$ python -q
>>> import numpy as np
>>> from numpy import linalg as LA
>>> np.set_printoptions(suppress=True, linewidth=120)
>>> F = np.loadtxt("w.csv", delimiter=",")
>>> print(F)
[[-1. -1.  1.  1.]
 [-2. -2.  2.  2.]
 [-5. -5.  5.  5.]
 [ 4.  4. -4. -4.]
 [ 3.  3. -3. -3.]
 [ 5.  5. -5. -5.]
 [-2. -2.  2.  2.]]
>>> rank = LA.matrix_rank(F)
>>> print(rank)
1
>>> ns = LA.svd(F)[2][rank:].T
>>> print(np.round(ns @ ns.T, 2))
[[ 0.75 -0.25  0.25  0.25]
 [-0.25  0.75  0.25  0.25]
 [ 0.25  0.25  0.75 -0.25]
 [ 0.25  0.25 -0.25  0.75]]
>>> print([int(LA.matrix_rank(F[:i])) for i in range(1, len(F) + 1)])
[1, 1, 1, 1, 1, 1, 1]
>>> print(np.allclose(F @ ns, 0))
True
>>> print(np.round(F @ ns, 2) + 0)
[[0. 0. 0.]
 [0. 0. 0.]
 [0. 0. 0.]
 [0. 0. 0.]
 [0. 0. 0.]
 [0. 0. 0.]
 [0. 0. 0.]]
>>> print([int(LA.matrix_rank(np.delete(F, i, axis=0))) for i in range(7)])
[1, 1, 1, 1, 1, 1, 1]
>>> left, sv, VT = LA.svd(F)
>>> V = VT[:(sv > 1e-8).sum()]
>>> rng = np.random.default_rng(61378)
>>> x0 = F[2] + 2 * F[4] + rng.integers(2) * np.eye(4)[3]
>>> print(x0)
[ 1.  1. -1.  0.]
>>> print(np.round(V.T @ V, 2))
[[ 0.25  0.25 -0.25 -0.25]
 [ 0.25  0.25 -0.25 -0.25]
 [-0.25 -0.25  0.25  0.25]
 [-0.25 -0.25  0.25  0.25]]
>>> print(np.round(np.diag(V.T @ V), 2))
[0.25 0.25 0.25 0.25]
>>> print(np.round(LA.norm(x0 - V.T @ V @ x0), 2))
0.87
>>> t = np.radians(36)
>>> R = np.eye(4)
>>> R[1, 1] = R[0, 0] = np.cos(t)
>>> R[1, 0], R[0, 1] = -np.sin(t), np.sin(t)
>>> print(R.round(2))
[[ 0.81  0.59  0.    0.  ]
 [-0.59  0.81  0.    0.  ]
 [ 0.    0.    1.    0.  ]
 [ 0.    0.    0.    1.  ]]
>>> other = F @ R.T
>>> print(np.round(np.abs(other - F).max(axis=0), 2))
[1.98 3.89 0.   0.  ]
>>> print(np.round(LA.svd(F, compute_uv=False), 2) + 0, np.round(LA.svd(other, compute_uv=False), 2) + 0)
[18.33  0.    0.    0.  ] [18.33  0.    0.    0.  ]
>>> print(np.allclose(LA.norm(F, axis=1), LA.norm(other, axis=1)))
True
>>> labels = rng.permutation(4)
>>> print(labels)
[3 2 1 0]
>>> other = R[labels][:, labels]
>>> print(np.round(np.sort(np.abs(LA.eigvals(other))), 2))
[1. 1. 1. 1.]
>>> print(other.round(2))
[[ 1.    0.    0.    0.  ]
 [ 0.    1.    0.    0.  ]
 [ 0.    0.    0.81 -0.59]
 [ 0.    0.    0.59  0.81]]
>>> print(np.round(np.trace(other), 2))
3.62
>>> print(np.round(np.diag(other), 2))
[1.   1.   0.81 0.81]
>>> print(np.allclose(other, R))
False
>>> print(round(LA.det(other), 2), np.round(LA.det(R[labels]), 2))
1.0 1.0
>>> left, sv, VT = LA.svd(F)
>>> print(sv.round(2) + 0)
[18.33  0.    0.    0.  ]
>>> print(np.argmax(sv[:-1] / (sv[1:] + 1e-6)) + 1)
1
>>> other = left[:, :1] @ np.diag(sv[:1]) @ VT[:1]
>>> print(round(LA.norm(F - other, 2), 2), np.round(sv[1], 2))
0.0 0.0
>>> print(LA.matrix_rank(other))
1
>>> W0 = np.array([[0, 0, 1], [0, 1, 0], [1, 0, 0]])
>>> print(W0.sum(axis=1))
[1 1 1]
>>> print(np.round(np.sort(np.abs(LA.eigvals(W0)))[::-1], 2))
[1. 1. 1.]
>>> p = np.eye(3)[0]
>>> for _ in range(4):
...     p = p @ W0
...     print(p.round(2))
... 
[0. 0. 1.]
[1. 0. 0.]
[0. 0. 1.]
[1. 0. 0.]
>>> def softmax(z):
...     e = np.exp(z - z.max(axis=-1, keepdims=True))
...     return e / e.sum(axis=-1, keepdims=True)
... 
>>> print(np.round(softmax(W0[0] + 2), 2))
[0.21 0.21 0.58]
>>> print(np.round(softmax(10 * W0[0]), 2) + 0)
[0. 0. 1.]
>>> att = W0 @ W0.T / np.sqrt(3)
>>> print(softmax(att).round(6).argmax(axis=1))
[0 1 2]
>>> print(np.round(softmax(att), 2))
[[0.47 0.26 0.26]
 [0.26 0.47 0.26]
 [0.26 0.26 0.47]]
>>> print(np.round(softmax(att)[0] @ W0, 2))
[0.26 0.26 0.47]
